$ python3 -q
>>> import numpy as np
>>> np.set_printoptions(precision=3, suppress=True, linewidth=100, sign=" ")
>>> tidy = lambda a: np.round(a, 3) + 0
>>> feats = np.load("run19.npy")
>>> feats
array([[ 3,  0,  0,  0,  0,  0,  0,  0,  0],
       [-2, -3,  0,  0,  0,  0,  0,  0,  0],
       [ 1,  1, -2,  0,  0,  0,  0,  0,  0],
       [-1,  4, -3, -5,  0,  0,  0,  0,  0],
       [-4, -2, -3,  4, -4,  0,  0,  0,  0],
       [ 5,  1,  2, -2, -1,  4,  0,  0,  0],
       [ 0,  4,  4, -5,  0, -2,  1,  0,  0],
       [-1,  1,  5, -5,  2,  5, -3, -1,  0],
       [ 3,  5,  3,  0,  4,  3, -3, -2, -1]])
>>> x = np.array([2, 8, 9, 2, 3, 6, 6, 1, 6])
>>> (feats @ x).argmax()
np.int64(8)
>>> np.linalg.norm(feats @ x) <= np.linalg.norm(feats, 2) * np.linalg.norm(x) + 1e-9
np.True_
>>> np.sign((feats @ x).round(6))
array([ 1, -1, -1, -1, -1,  1,  1,  1,  1])
>>> feats @ (2 * x)
array([  12,  -56,  -16,  -14, -110,  106,  104,  116,  154])
>>> np.einsum("ij,j->i", feats, x)
array([  6, -28,  -8,  -7, -55,  53,  52,  58,  77])
>>> feats @ np.ones(9)
array([ 3., -5.,  0., -5., -9.,  9.,  2.,  3., 12.])
>>> np.linalg.cond(feats) > 100
np.True_
>>> rng = np.random.default_rng(294)
>>> out = feats + rng.integers(-2, 3, (9, 8)) @ rng.integers(-2, 3, (8, 9))
>>> out
array([[  4,   7,  -7,   4,   1,   2,  -2,  -1,   5],
       [ -9,  -3,   6,  -2,  -5,   6,   5,  -5,  -8],
       [ -1,   1,   6,  -5,   4,   6,   5,  -8,  -3],
       [  9,  -8,   7,  -1,   2,   0,   8,  -1,   7],
       [ -2, -10,   6,   2,  -5,   3,   7,  -6,  -1],
       [ -5,  13,  -4,  -4,   5,   1,  -4,  13,  -3],
       [  1,   2,  10,  -7,   7,   2,   4,   3,  -2],
       [ -9,   2,   7,   0,   0,   6,   1,  -5,   1],
       [ 17,   2,   6,   1,   6,   1,  -1,  -3,   8]])
>>> np.linalg.matrix_rank(out - feats, tol=1e-8)
np.int64(8)
>>> U, s, vt = np.linalg.svd(feats, full_matrices=False)
>>> tidy(vt @ vt.T)
array([[ 1.,  0.,  0.,  0.,  0.,  0.,  0.,  0.,  0.],
       [ 0.,  1.,  0.,  0.,  0.,  0.,  0.,  0.,  0.],
       [ 0.,  0.,  1.,  0.,  0.,  0.,  0.,  0.,  0.],
       [ 0.,  0.,  0.,  1.,  0.,  0.,  0.,  0.,  0.],
       [ 0.,  0.,  0.,  0.,  1.,  0.,  0.,  0.,  0.],
       [ 0.,  0.,  0.,  0.,  0.,  1.,  0.,  0.,  0.],
       [ 0.,  0.,  0.,  0.,  0.,  0.,  1.,  0.,  0.],
       [ 0.,  0.,  0.,  0.,  0.,  0.,  0.,  1.,  0.],
       [ 0.,  0.,  0.,  0.,  0.,  0.,  0.,  0.,  1.]])
>>> np.allclose(U * s @ vt, feats)
True
>>> tidy(np.abs(vt[0]))
array([ 0.308,  0.447,  0.465,  0.512,  0.298,  0.309,  0.178,  0.1  ,  0.033])
>>> U.shape, s.shape, vt.shape
((9, 9), (9,), (9, 9))
>>> np.abs(U[:, 0]).round(6).argmax()
np.int64(7)
>>> tidy(s)
array([ 15.056,   8.393,   7.287,   5.743,   5.411,   3.576,   0.715,   0.476,   0.041])
>>> W0 = np.array([[2, 2, 3, 2, 3],
...     [-1, 0, -3, 1, -2],
...     [2, -1, 0, -1, 1],
...     [3, -2, -2, -1, -3],
...     [-3, 3, 3, -1, 0],
...     [-1, -1, -2, 2, 1],
...     [3, 1, 3, -3, -1],
...     [-2, 2, -9, 6, -5]])
>>> x = np.array([2, -2, -4, 4, -3])
>>> target = W0 @ x
>>> tidy(np.linalg.lstsq(W0, target)[0])
array([ 2., -2., -4.,  4., -3.])
>>> tidy(np.linalg.solve(W0.T @ W0, W0.T @ target))
array([ 2., -2., -4.,  4., -3.])
>>> try:
...     np.linalg.solve(W0, target)
... except np.linalg.LinAlgError as e:
...     print(e)
... 
Last 2 dimensions of the array must be square
>>> target = target + 0.05 * rng.normal(size=8)
>>> tidy(target)
array([-13.073,  19.968,  -0.987,  23.027, -27.956,  13.034, -16.998,  67.02 ])
>>> c, *_ = np.linalg.lstsq(W0, target)
>>> tidy(W0.T @ (target - W0 @ c))
array([ 0.,  0.,  0.,  0.,  0.])
>>> [round(float(np.linalg.norm(np.linalg.solve(W0.T @ W0 + lam * np.eye(5), W0.T @ target))), 2) for lam in (0, 1, 10, 100)]
[6.99, 6.67, 6.07, 3.89]
>>> q, evecs = np.linalg.qr(feats[:, :7])[0], np.linalg.qr(feats[:, 7:])[0]
>>> s = np.linalg.svd(q.T @ evecs, compute_uv=False)
>>> (s > 0.9).sum()
np.int64(1)
>>> tidy(s)
array([ 0.999,  0.898])
>>> tidy(np.linalg.norm(q @ q.T - evecs @ evecs.T, 2))
np.float64(1.0)
>>> C2 = W0.T @ W0
>>> (W0 @ W0.T).shape
(8, 8)
>>> np.diag(C2)
array([  41,   24,  125,   57,   50])
>>> C2
array([[ 41, -13,  23, -22,   7],
       [-13,  24,   6,  11,  -1],
       [ 23,   6, 125, -65,  61],
       [-22,  11, -65,  57, -19],
       [  7,  -1,  61, -19,  50]])
>>> A = np.loadtxt("x.csv", delimiter=",")
>>> tidy(A)
array([[-0.129, -0.334,  0.114, -0.384,  0.086, -0.092, -0.612, -0.394,  0.406,  0.032],
       [ 0.58 , -0.249, -0.191, -0.236, -0.298, -0.271,  0.048, -0.28 , -0.412,  0.31 ],
       [-0.161,  0.187, -0.675, -0.515,  0.301,  0.131,  0.125, -0.116, -0.134, -0.253],
       [-0.322,  0.014,  0.469, -0.202,  0.427, -0.329,  0.389, -0.284, -0.281,  0.183],
       [-0.258, -0.162,  0.038, -0.402, -0.453,  0.302,  0.441,  0.129,  0.318,  0.368],
       [ 0.322,  0.563,  0.024, -0.153, -0.039, -0.472,  0.17 , -0.026,  0.548, -0.024],
       [ 0.322, -0.375,  0.204, -0.373,  0.291, -0.09 ,  0.054,  0.645,  0.028, -0.25 ],
       [ 0.387,  0.387,  0.312, -0.202,  0.245,  0.635, -0.148, -0.094, -0.079,  0.249],
       [-0.258,  0.379,  0.238, -0.352, -0.461, -0.155, -0.355,  0.236, -0.4  , -0.175],
       [-0.161,  0.115, -0.278,  0.044,  0.258, -0.209, -0.286,  0.419, -0.02 ,  0.717]])
>>> feats[6] @ feats[5]
np.int64(14)
>>> tidy(np.linalg.norm(feats, "nuc"))
np.float64(46.698)
>>> tidy(np.linalg.norm(feats, 2))
np.float64(15.056)
>>> tidy(np.linalg.norm(feats[6], 1)), tidy(np.linalg.norm(feats[6], np.inf))
(np.float64(16.0), np.float64(5.0))
>>> tidy(np.linalg.norm(feats) ** 2 / np.linalg.norm(feats, 2) ** 2)
np.float64(1.879)
>>> np.allclose(A, A.T)
False
>>> assert A == A.T
Traceback (most recent call last):
  File "<python-input-52>", line 1, in <module>
    assert A == A.T
           ^^^^^^^^
ValueError: The truth value of an array with more than one element is ambiguous. Use a.any() or a.all()
>>> A.inv()
Traceback (most recent call last):
  File "<python-input-53>", line 1, in <module>
    A.inv()
    ^^^^^
AttributeError: 'numpy.ndarray' object has no attribute 'inv'
>>> F = np.loadtxt("arr.csv", delimiter=",")
>>> F
array([[ 0.,  1.,  0.,  0.,  0.],
       [ 0.,  0.,  1.,  0.,  0.],
       [ 1.,  0.,  0.,  0.,  0.],
       [ 0.,  0.,  0.,  0.,  1.],
       [ 0.,  0.,  0.,  1.,  0.]])
>>> np.abs(F).max()
np.float64(1.0)
>>> F.mean(axis=0)
array([ 0.2,  0.2,  0.2,  0.2,  0.2])
>>> np.unravel_index(np.abs(F).argmax(), F.shape)
(np.int64(0), np.int64(1))
>>> np.linalg.matrix_rank(F)
np.int64(5)
>>> np.count_nonzero(F)
np.int64(5)
>>> np.diff(F, axis=0)
array([[ 0., -1.,  1.,  0.,  0.],
       [ 1.,  0., -1.,  0.,  0.],
       [-1.,  0.,  0.,  0.,  1.],
       [ 0.,  0.,  0.,  1., -1.]])
>>> r0 = np.array([1, 1])
>>> np.cross(F[3, :3], F[1, :3])
array([ 0.,  0.,  0.])
>>> np.convolve(F[3], r0)
array([ 0.,  0.,  0.,  0.,  1.,  1.])
>>> np.array([np.convolve(row, r0, "same") for row in F])
array([[ 0.,  1.,  1.,  0.,  0.],
       [ 0.,  0.,  1.,  1.,  0.],
       [ 1.,  1.,  0.,  0.,  0.],
       [ 0.,  0.,  0.,  0.,  1.],
       [ 0.,  0.,  0.,  1.,  1.]])
>>> C = np.array([[2, 3, -1, -2, -5, -3, -3, -3]])
>>> M = rng.normal(size=(28, 1)) @ C + np.array([2, 9, 7, 4, 1, 8, 0, 4])
>>> tidy(M)
array([[ 4.461, 12.692,  5.769,  1.539, -5.153,  4.308, -3.692,  0.308],
       [ 2.186,  9.278,  6.907,  3.814,  0.536,  7.722, -0.278,  3.722],
       [ 3.879, 11.819,  6.06 ,  2.121, -3.699,  5.181, -2.819,  1.181],
       [ 1.996,  8.994,  7.002,  4.004,  1.01 ,  8.006,  0.006,  4.006],
       [ 1.108,  7.662,  7.446,  4.892,  3.23 ,  9.338,  1.338,  5.338],
       [ 4.022, 12.033,  5.989,  1.978, -4.055,  4.967, -3.033,  0.967],
       [ 3.807, 11.71 ,  6.097,  2.193, -3.517,  5.29 , -2.71 ,  1.29 ],
       [ 3.158, 10.737,  6.421,  2.842, -1.895,  6.263, -1.737,  2.263],
       [ 0.078,  6.117,  7.961,  5.922,  5.804, 10.883,  2.883,  6.883],
       [ 3.082, 10.623,  6.459,  2.918, -1.704,  6.377, -1.623,  2.377],
       [ 1.893,  8.84 ,  7.053,  4.107,  1.267,  8.16 ,  0.16 ,  4.16 ],
       [ 1.085,  7.627,  7.458,  4.915,  3.289,  9.373,  1.373,  5.373],
       [ 0.982,  7.473,  7.509,  5.018,  3.545,  9.527,  1.527,  5.527],
       [ 0.194,  6.291,  7.903,  5.806,  5.515, 10.709,  2.709,  6.709],
       [-0.89 ,  4.665,  8.445,  6.89 ,  8.225, 12.335,  4.335,  8.335],
       [ 1.786,  8.679,  7.107,  4.214,  1.535,  8.321,  0.321,  4.321],
       [ 2.886, 10.328,  6.557,  3.114, -1.214,  6.672, -1.328,  2.672],
       [ 3.887, 11.83 ,  6.057,  2.113, -3.717,  5.17 , -2.83 ,  1.17 ],
       [ 1.946,  8.919,  7.027,  4.054,  1.135,  8.081,  0.081,  4.081],
       [ 4.362, 12.542,  5.819,  1.638, -4.904,  4.458, -3.542,  0.458],
       [ 0.447,  6.67 ,  7.777,  5.553,  4.883, 10.33 ,  2.33 ,  6.33 ],
       [ 0.754,  7.13 ,  7.623,  5.246,  4.116,  9.87 ,  1.87 ,  5.87 ],
       [ 3.969, 11.954,  6.015,  2.031, -3.923,  5.046, -2.954,  1.046],
       [-0.485,  5.272,  8.243,  6.485,  7.213, 11.728,  3.728,  7.728],
       [ 2.389,  9.583,  6.806,  3.611,  0.029,  7.417, -0.583,  3.417],
       [ 2.355,  9.532,  6.823,  3.645,  0.113,  7.468, -0.532,  3.468],
       [ 2.275,  9.412,  6.863,  3.725,  0.313,  7.588, -0.412,  3.588],
       [ 4.755, 13.132,  5.623,  1.245, -5.887,  3.868, -4.132, -0.132]])
>>> D = np.linalg.norm(M[:, None] - M[None], axis=-1)
>>> tidy(D[:5, :5])
array([[  0.   ,   9.519,   2.433,  10.313,  14.027],
       [  9.519,   0.   ,   7.086,   0.794,   4.508],
       [  2.433,   7.086,   0.   ,   7.88 ,  11.595],
       [ 10.313,   0.794,   7.88 ,   0.   ,   3.715],
       [ 14.027,   4.508,  11.595,   3.715,   0.   ]])
>>> np.linalg.matrix_rank(D ** 2)
np.int64(3)
>>> np.flatnonzero(D[16] < D.mean() / 2)
array([  1,   3,   7,   9,  16,  24,  25,  26])
>>> D.mean(axis=1).argmax()
np.int64(14)
>>> np.prod(np.diag(feats)), tidy(np.linalg.det(feats))
(np.int64(1440), np.float64(1440.0))
>>> def softmax(z):
...     e = np.exp(z - z.max(axis=-1, keepdims=True))
...     return e / e.sum(axis=-1, keepdims=True)
... 
>>> tidy(softmax(10 * M[17]))
array([ 0.,  1.,  0.,  0.,  0.,  0.,  0.,  0.])
>>> tidy(softmax(M[17] + -1))
array([ 0.   ,  0.995,  0.003,  0.   ,  0.   ,  0.001,  0.   ,  0.   ])
>>> S = M @ M.T / np.sqrt(8)
>>> tidy(softmax(S)[17] @ M)
array([ 4.698, 13.047,  5.651,  1.302, -5.745,  3.953, -4.047, -0.047])
>>> softmax(S).round(6).argmax(axis=1)
array([ 27,  14,  27,  14,  14,  27,  27,  27,  14,  27,  14,  14,  14,  14,  14,  14,  27,  27,
        14,  27,  14,  14,  27,  14,  14,  14,  14,  27])
>>> r0, r1 = W0[4], W0[0]
>>> r0 @ r1
np.int64(7)
>>> p = (r0 @ r1) / (r0 @ r0) * r0
>>> tidy(np.linalg.norm(r0 + r1) ** 2 + np.linalg.norm(r0 - r1) ** 2)
np.float64(116.0)
>>> p
array([-0.75,  0.75,  0.75, -0.25,  0.  ])
>>> r1 - p
array([ 2.75,  1.25,  2.25,  2.25,  3.  ])
>>> np.outer(r0, r1)
array([[-6, -6, -9, -6, -9],
       [ 6,  6,  9,  6,  9],
       [ 6,  6,  9,  6,  9],
       [-2, -2, -3, -2, -3],
       [ 0,  0,  0,  0,  0]])
>>> mat = np.load("dump.npy")
>>> mat
array([[ 3, -5,  0,  3, -2,  0],
       [-4,  1,  0, -2,  3,  0],
       [ 0,  0,  5,  0,  0,  1],
       [ 5,  4,  0, -1,  0,  0],
       [ 2,  1,  0,  4,  2,  0],
       [ 0,  0, -5,  0,  0, -5]])
>>> C2 = mat.T @ mat
>>> tidy(np.linalg.svd(mat, compute_uv=False) ** 2)
array([ 72.943,  70.311,  50.414,  18.945,   5.689,   1.699])
>>> np.trace(C2), (mat ** 2).sum()
(np.int64(220), np.int64(220))
>>> W = np.array([[3, 5],
...     [1, 1],
...     [5, 1],
...     [5, 4],
...     [2, 3],
...     [3, 2],
...     [0, 2],
...     [5, 1],
...     [0, 4]])
>>> c = np.array([-3, 2])
>>> hid = np.maximum(feats @ W + c, 0)
>>> (hid > 0).astype(int)
array([[ 1,  1],
       [ 0,  0],
       [ 0,  1],
       [ 0,  0],
       [ 0,  0],
       [ 1,  1],
       [ 0,  0],
       [ 1,  0],
       [ 1,  1]])
>>> hid
array([[  6,  17],
       [  0,   0],
       [  0,   6],
       [  0,   0],
       [  0,   0],
       [ 23,  27],
       [  0,   0],
       [  9,   0],
       [ 33,  31]])
>>> np.linalg.matrix_rank(hid)
np.int64(2)
>>> C = np.array([[2, 1], [0, 0]])
>>> W @ C
array([[  6,   3],
       [  2,   1],
       [ 10,   5],
       [ 10,   5],
       [  4,   2],
       [  6,   3],
       [  0,   0],
       [ 10,   5],
       [  0,   0]])
>>> (hid @ C).round(6).argmax(axis=1)
array([ 0,  0,  0,  0,  0,  0,  0,  0,  0])
>>> x = np.array([1, -2])
>>> target = hid @ x
>>> tidy(np.linalg.solve(hid.T @ hid, hid.T @ target))
array([ 1., -2.])
>>> target = target + 0.02 * rng.normal(size=9)
>>> tidy(target)
array([-28.018,  -0.02 , -12.007,  -0.015,  -0.009, -30.974,   0.021,   9.004, -28.98 ])
>>> c, *_ = np.linalg.lstsq(hid, target)
>>> [round(float(np.linalg.norm(np.linalg.solve(hid.T @ hid + lam * np.eye(2), hid.T @ target))), 2) for lam in (0, 1, 10, 100)]
[2.24, 2.22, 2.09, 1.39]
>>> tidy(np.linalg.norm(target - hid @ c))
np.float64(0.04)
>>> tidy(hid.T @ (target - hid @ c))
array([ 0.,  0.])
>>> c.round()
array([ 1., -2.])
>>> r0 = np.array([-3, 1, 9, -4, 6])
>>> r1 = np.array([-1, 0, -3, 2, 1, -1, 2, 3])
>>> J = np.outer(r0, r1)
>>> J
array([[  3,   0,   9,  -6,  -3,   3,  -6,  -9],
       [ -1,   0,  -3,   2,   1,  -1,   2,   3],
       [ -9,   0, -27,  18,   9,  -9,  18,  27],
       [  4,   0,  12,  -8,  -4,   4,  -8, -12],
       [ -6,   0, -18,  12,   6,  -6,  12,  18]])
>>> rk = np.linalg.matrix_rank(J)
>>> rk
np.int64(1)
>>> null = np.linalg.svd(J)[2][rk:].T
>>> null.shape
(8, 7)
>>> np.allclose(J @ null, 0)
True
>>> U, s, vt = np.linalg.svd(J)
>>> evecs = vt[:(s > 1e-8).sum()]
>>> x = J[1] + 3 * J[2] + rng.integers(2) * np.eye(8)[1]
>>> x
array([-28.,   0., -84.,  56.,  28., -28.,  56.,  84.])
>>> tidy(np.diag(evecs.T @ evecs))
array([ 0.034,  0.   ,  0.31 ,  0.138,  0.034,  0.034,  0.138,  0.31 ])
>>> np.linalg.matrix_rank(np.vstack([J, x]))
np.int64(1)
>>> tidy(np.linalg.norm(x - evecs.T @ evecs @ x))
np.float64(0.0)
>>> tidy(evecs.T @ evecs)
array([[ 0.034,  0.   ,  0.103, -0.069, -0.034,  0.034, -0.069, -0.103],
       [ 0.   ,  0.   ,  0.   ,  0.   ,  0.   ,  0.   ,  0.   ,  0.   ],
       [ 0.103,  0.   ,  0.31 , -0.207, -0.103,  0.103, -0.207, -0.31 ],
       [-0.069,  0.   , -0.207,  0.138,  0.069, -0.069,  0.138,  0.207],
       [-0.034,  0.   , -0.103,  0.069,  0.034, -0.034,  0.069,  0.103],
       [ 0.034,  0.   ,  0.103, -0.069, -0.034,  0.034, -0.069, -0.103],
       [-0.069,  0.   , -0.207,  0.138,  0.069, -0.069,  0.138,  0.207],
       [-0.103,  0.   , -0.31 ,  0.207,  0.103, -0.103,  0.207,  0.31 ]])
>>> np.allclose(evecs.T @ evecs @ x, x)
True
